$ python -q
>>> import numpy as np
>>> np.set_printoptions(precision=3, suppress=True, linewidth=140)
>>> rd = lambda a: np.round(a, 3) + 0
>>> E = np.array([[6, -5, 4, -1, -8, 1, -5, 4, 5, -1, 8, 7],
...     [5, -2, 4, -8, 8, -2, 0, -1, 1, -8, -8, -1],
...     [8, 3, -3, 2, 2, 9, 4, -3, 8, -2, 7, 0],
...     [6, 1, 8, -5, 9, -7, -2, -6, 0, 1, 7, -4],
...     [4, 2, 4, -7, 0, 9, 3, -1, 3, -5, 7, 6],
...     [-3, -2, -3, 5, 7, -1, 8, 7, 0, 0, -9, 5],
...     [-1, -2, 2, -2, 0, -6, -7, 7, -1, 8, 7, -9],
...     [-9, 8, -5, 3, 0, 4, -8, 1, 8, 8, 0, -3],
...     [6, 5, -9, 2, 0, 4, -3, 7, 1, -4, 2, 9],
...     [-1, -8, -3, -9, 7, 5, 3, 2, 8, 3, 1, 4]])
>>> E[-1] = E[0] + 5 * E[1]
>>> E
array([[  6,  -5,   4,  -1,  -8,   1,  -5,   4,   5,  -1,   8,   7],
       [  5,  -2,   4,  -8,   8,  -2,   0,  -1,   1,  -8,  -8,  -1],
       [  8,   3,  -3,   2,   2,   9,   4,  -3,   8,  -2,   7,   0],
       [  6,   1,   8,  -5,   9,  -7,  -2,  -6,   0,   1,   7,  -4],
       [  4,   2,   4,  -7,   0,   9,   3,  -1,   3,  -5,   7,   6],
       [ -3,  -2,  -3,   5,   7,  -1,   8,   7,   0,   0,  -9,   5],
       [ -1,  -2,   2,  -2,   0,  -6,  -7,   7,  -1,   8,   7,  -9],
       [ -9,   8,  -5,   3,   0,   4,  -8,   1,   8,   8,   0,  -3],
       [  6,   5,  -9,   2,   0,   4,  -3,   7,   1,  -4,   2,   9],
       [ 31, -15,  24, -41,  32,  -9,  -5,  -1,  10, -41, -32,   2]])
>>> E.reshape(-1, 2)
array([[  6,  -5],
       [  4,  -1],
       [ -8,   1],
       [ -5,   4],
       [  5,  -1],
       [  8,   7],
       [  5,  -2],
       [  4,  -8],
       [  8,  -2],
       [  0,  -1],
       [  1,  -8],
       [ -8,  -1],
       [  8,   3],
       [ -3,   2],
       [  2,   9],
       [  4,  -3],
       [  8,  -2],
       [  7,   0],
       [  6,   1],
       [  8,  -5],
       [  9,  -7],
       [ -2,  -6],
       [  0,   1],
       [  7,  -4],
       [  4,   2],
       [  4,  -7],
       [  0,   9],
       [  3,  -1],
       [  3,  -5],
       [  7,   6],
       [ -3,  -2],
       [ -3,   5],
       [  7,  -1],
       [  8,   7],
       [  0,   0],
       [ -9,   5],
       [ -1,  -2],
       [  2,  -2],
       [  0,  -6],
       [ -7,   7],
       [ -1,   8],
       [  7,  -9],
       [ -9,   8],
       [ -5,   3],
       [  0,   4],
       [ -8,   1],
       [  8,   8],
       [  0,  -3],
       [  6,   5],
       [ -9,   2],
       [  0,   4],
       [ -3,   7],
       [  1,  -4],
       [  2,   9],
       [ 31, -15],
       [ 24, -41],
       [ 32,  -9],
       [ -5,  -1],
       [ 10, -41],
       [-32,   2]])
>>> E.ravel(order="F")
array([  6,   5,   8,   6,   4,  -3,  -1,  -9,   6,  31,  -5,  -2,   3,   1,   2,  -2,  -2,   8,   5, -15,   4,   4,  -3,   8,   4,  -3,
         2,  -5,  -9,  24,  -1,  -8,   2,  -5,  -7,   5,  -2,   3,   2, -41,  -8,   8,   2,   9,   0,   7,   0,   0,   0,  32,   1,  -2,
         9,  -7,   9,  -1,  -6,   4,   4,  -9,  -5,   0,   4,  -2,   3,   8,  -7,  -8,  -3,  -5,   4,  -1,  -3,  -6,  -1,   7,   7,   1,
         7,  -1,   5,   1,   8,   0,   3,   0,  -1,   8,   1,  10,  -1,  -8,  -2,   1,  -5,   0,   8,   8,  -4, -41,   8,  -8,   7,   7,
         7,  -9,   7,   0,   2, -32,   7,  -1,   0,  -4,   6,   5,  -9,  -3,   9,   2])
>>> t3 = E.reshape(10, 2, -1)
>>> t3.sum(axis=1)
array([[  1,  -1,   9,  -2,   0,   8],
       [  5,  -3,   5, -16,   0,  -3],
       [ 12,   0,   5,   0,   9,   9],
       [  4,  -5,   8,  -4,  16, -11],
       [  7,   1,   7, -12,   7,  15],
       [  5,   5,  -3,   5,  -2,   4],
       [ -8,   5,   1,   6,   7, -15],
       [-17,   9,   3,  11,   0,   1],
       [  3,  12,  -8,  -2,   2,  13],
       [ 26, -16,  34, -82,   0,  -7]])
>>> np.einsum("ihd,jhd->hij", t3, t3).shape
(2, 10, 10)
>>> t3.transpose(1, 0, 2)
array([[[  6,  -5,   4,  -1,  -8,   1],
        [  5,  -2,   4,  -8,   8,  -2],
        [  8,   3,  -3,   2,   2,   9],
        [  6,   1,   8,  -5,   9,  -7],
        [  4,   2,   4,  -7,   0,   9],
        [ -3,  -2,  -3,   5,   7,  -1],
        [ -1,  -2,   2,  -2,   0,  -6],
        [ -9,   8,  -5,   3,   0,   4],
        [  6,   5,  -9,   2,   0,   4],
        [ 31, -15,  24, -41,  32,  -9]],

       [[ -5,   4,   5,  -1,   8,   7],
        [  0,  -1,   1,  -8,  -8,  -1],
        [  4,  -3,   8,  -2,   7,   0],
        [ -2,  -6,   0,   1,   7,  -4],
        [  3,  -1,   3,  -5,   7,   6],
        [  8,   7,   0,   0,  -9,   5],
        [ -7,   7,  -1,   8,   7,  -9],
        [ -8,   1,   8,   8,   0,  -3],
        [ -3,   7,   1,  -4,   2,   9],
        [ -5,  -1,  10, -41, -32,   2]]])
>>> np.swapaxes(t3, 1, 2)[4]
array([[ 4,  3],
       [ 2, -1],
       [ 4,  3],
       [-7, -5],
       [ 0,  7],
       [ 9,  6]])
>>> t3[:, 0]
array([[  6,  -5,   4,  -1,  -8,   1],
       [  5,  -2,   4,  -8,   8,  -2],
       [  8,   3,  -3,   2,   2,   9],
       [  6,   1,   8,  -5,   9,  -7],
       [  4,   2,   4,  -7,   0,   9],
       [ -3,  -2,  -3,   5,   7,  -1],
       [ -1,  -2,   2,  -2,   0,  -6],
       [ -9,   8,  -5,   3,   0,   4],
       [  6,   5,  -9,   2,   0,   4],
       [ 31, -15,  24, -41,  32,  -9]])
>>> np.linalg.cond(E) > 100
np.True_
>>> np.argsort(-np.linalg.norm(E, axis=0).round(6), kind="stable")[:3]
array([ 9,  3, 10])
>>> rd(np.linalg.norm(E, 2) / np.linalg.norm(E))
np.float64(0.873)
>>> mat = np.loadtxt("x.csv", delimiter=",")
>>> mat
array([[  9., -12.,  -3.,   9.,   0., -15., -12.,  -9.,  -3.,   6.,   3.,   3.,   3.,   3.],
       [-12.,  16.,   4., -12.,   0.,  20.,  16.,  12.,   4.,  -8.,  -4.,  -4.,  -4.,  -4.],
       [ -3.,   4.,   1.,  -3.,   0.,   5.,   4.,   3.,   1.,  -2.,  -1.,  -1.,  -1.,  -1.],
       [  9., -12.,  -3.,   9.,   0., -15., -12.,  -9.,  -3.,   6.,   3.,   3.,   3.,   3.],
       [  0.,   0.,   0.,   0.,   0.,   0.,   0.,   0.,   0.,   0.,   0.,   0.,   0.,   0.],
       [-15.,  20.,   5., -15.,   0.,  25.,  20.,  15.,   5., -10.,  -5.,  -5.,  -5.,  -5.],
       [-12.,  16.,   4., -12.,   0.,  20.,  16.,  12.,   4.,  -8.,  -4.,  -4.,  -4.,  -4.],
       [ -9.,  12.,   3.,  -9.,   0.,  15.,  12.,   9.,   3.,  -6.,  -3.,  -3.,  -3.,  -3.],
       [ -3.,   4.,   1.,  -3.,   0.,   5.,   4.,   3.,   1.,  -2.,  -1.,  -1.,  -1.,  -1.],
       [  6.,  -8.,  -2.,   6.,   0., -10.,  -8.,  -6.,  -2.,   4.,   2.,   2.,   2.,   2.],
       [  3.,  -4.,  -1.,   3.,   0.,  -5.,  -4.,  -3.,  -1.,   2.,   1.,   1.,   1.,   1.],
       [  3.,  -4.,  -1.,   3.,   0.,  -5.,  -4.,  -3.,  -1.,   2.,   1.,   1.,   1.,   1.],
       [  3.,  -4.,  -1.,   3.,   0.,  -5.,  -4.,  -3.,  -1.,   2.,   1.,   1.,   1.,   1.],
       [  3.,  -4.,  -1.,   3.,   0.,  -5.,  -4.,  -3.,  -1.,   2.,   1.,   1.,   1.,   1.]])
>>> np.linalg.cond(mat) > 100
np.True_
>>> [round(float(x), 3) for x in np.linalg.svd(mat, compute_uv=False)[:3]]
[94.0, 0.0, 0.0]
>>> np.argsort(-np.linalg.norm(mat, axis=0).round(6), kind="stable")[:3]
array([5, 1, 6])
